$ python3 -q
>>> import numpy as np
>>> np.set_printoptions(precision=2, suppress=True, linewidth=120)
>>> X = np.load("out3.npy")
>>> X
array([[-2,  3, -2,  3],
       [ 0,  2,  0,  2],
       [-2,  3, -2,  3],
       [ 0,  2,  0,  2]])
>>> np.linalg.norm(X, axis=1).argmax()
np.int64(0)
>>> X[3] @ X[2]
np.int64(12)
>>> np.round(np.linalg.norm(X) ** 2 / np.linalg.norm(X, 2) ** 2, 2)
np.float64(1.06)
>>> round(np.linalg.norm(X[3] - X[2]), 2)
np.float64(3.16)
>>> m1 = np.load("x.npy")
>>> print(m1)
[[ 0.34 -0.11 -0.48  0.92]
 [ 0.29 -0.65 -0.83  1.  ]
 [ 0.24  0.85  0.8  -0.98]
 [ 0.34  0.86  0.77 -0.97]
 [ 0.   -0.54 -0.58  0.92]
 [-0.05  0.62  0.7  -0.97]
 [ 0.5  -0.13 -0.65  0.98]
 [ 0.54  0.87  0.66 -0.87]
 [-0.38 -0.7  -0.45  0.67]
 [-0.46  0.38  0.77 -0.99]
 [ 0.74 -0.75 -0.97  1.  ]
 [ 0.29  0.62  0.42 -0.67]
 [-0.34  0.39  0.69 -0.98]
 [-0.5  -0.92 -0.8   0.97]
 [-0.29  0.45  0.7  -0.98]]
>>> d = np.linalg.norm(m1[:, None] - m1[None], axis=-1)
>>> np.unravel_index(d.round(6).argmax(), d.shape)
(np.int64(3), np.int64(13))
>>> np.flatnonzero(d[5] < d.mean() / 2)
array([ 2,  3,  5,  7,  9, 11, 12, 14])
>>> d[5].round(6).argsort(kind="stable")[:4]
array([ 5, 14, 12,  2])
>>> d[:5, :5]
array([[0.  , 0.65, 2.49, 2.46, 0.56],
       [0.65, 0.  , 2.97, 2.95, 0.41],
       [2.49, 2.97, 0.  , 0.11, 2.74],
       [2.46, 2.95, 0.11, 0.  , 2.73],
       [0.56, 0.41, 2.74, 2.73, 0.  ]])
>>> print((d + 1e9 * np.eye(15)).round(6).argmin(axis=1))
[ 6  4  3  2  1 14  0  3  4 12  1  7 14  8 12]
>>> rng = np.random.default_rng(93585)
>>> th = np.sort(rng.uniform(-2, 2, 21))
>>> arr = np.c_[th, th ** 2, th ** 3] @ np.array([[1, 3, 5], [0, 4, 5], [0, 5, 3]])
>>> arr
array([[ -1.71, -18.54,  -8.97],
       [ -1.55, -13.55,  -6.86],
       [ -1.42, -10.45,  -5.58],
       [ -1.14,  -5.61,  -3.64],
       [ -0.48,  -1.07,  -1.58],
       [ -0.47,  -1.04,  -1.55],
       [ -0.46,  -1.03,  -1.54],
       [ -0.3 ,  -0.68,  -1.13],
       [ -0.03,  -0.1 ,  -0.17],
       [  0.01,   0.02,   0.04],
       [  0.26,   1.16,   1.72],
       [  0.41,   2.28,   3.13],
       [  0.51,   3.28,   4.3 ],
       [  0.63,   4.67,   5.82],
       [  0.69,   5.58,   6.78],
       [  0.79,   7.34,   8.56],
       [  0.79,   7.36,   8.58],
       [  1.07,  13.85,  14.69],
       [  1.35,  23.53,  23.15],
       [  1.43,  27.1 ,  26.16],
       [  1.68,  39.98,  36.69]])
>>> d = np.linalg.norm(arr[:, None] - arr[None], axis=-1)
>>> np.unravel_index(d.round(6).argmax(), d.shape)
(np.int64(0), np.int64(20))
>>> d[:5, :5]
array([[ 0.  ,  5.42,  8.78, 14.  , 19.  ],
       [ 5.42,  0.  ,  3.36,  8.58, 13.59],
       [ 8.78,  3.36,  0.  ,  5.22, 10.24],
       [14.  ,  8.58,  5.22,  0.  ,  5.02],
       [19.  , 13.59, 10.24,  5.02,  0.  ]])
>>> print(d[6].round(6).argsort(kind="stable")[:4])
[6 5 4 7]
>>> d.shape
(21, 21)
>>> (d + 1e9 * np.eye(21)).round(6).argmin(axis=1)
array([ 1,  2,  1,  4,  5,  6,  5,  6,  9,  8, 11, 12, 11, 14, 13, 16, 15, 16, 19, 18, 19])
>>> Ac = arr - arr.mean(axis=0)
>>> evecs = np.linalg.svd(Ac)[2][:1]
>>> Y = Ac - Ac @ evecs.T @ evecs
>>> np.cov(Ac @ evecs.T, rowvar=False)
array(311.18)
>>> Y.std(axis=0)
array([0.42, 0.93, 1.09])
>>> np.linalg.norm(Y, axis=1).round(6).argmax()
np.int64(0)
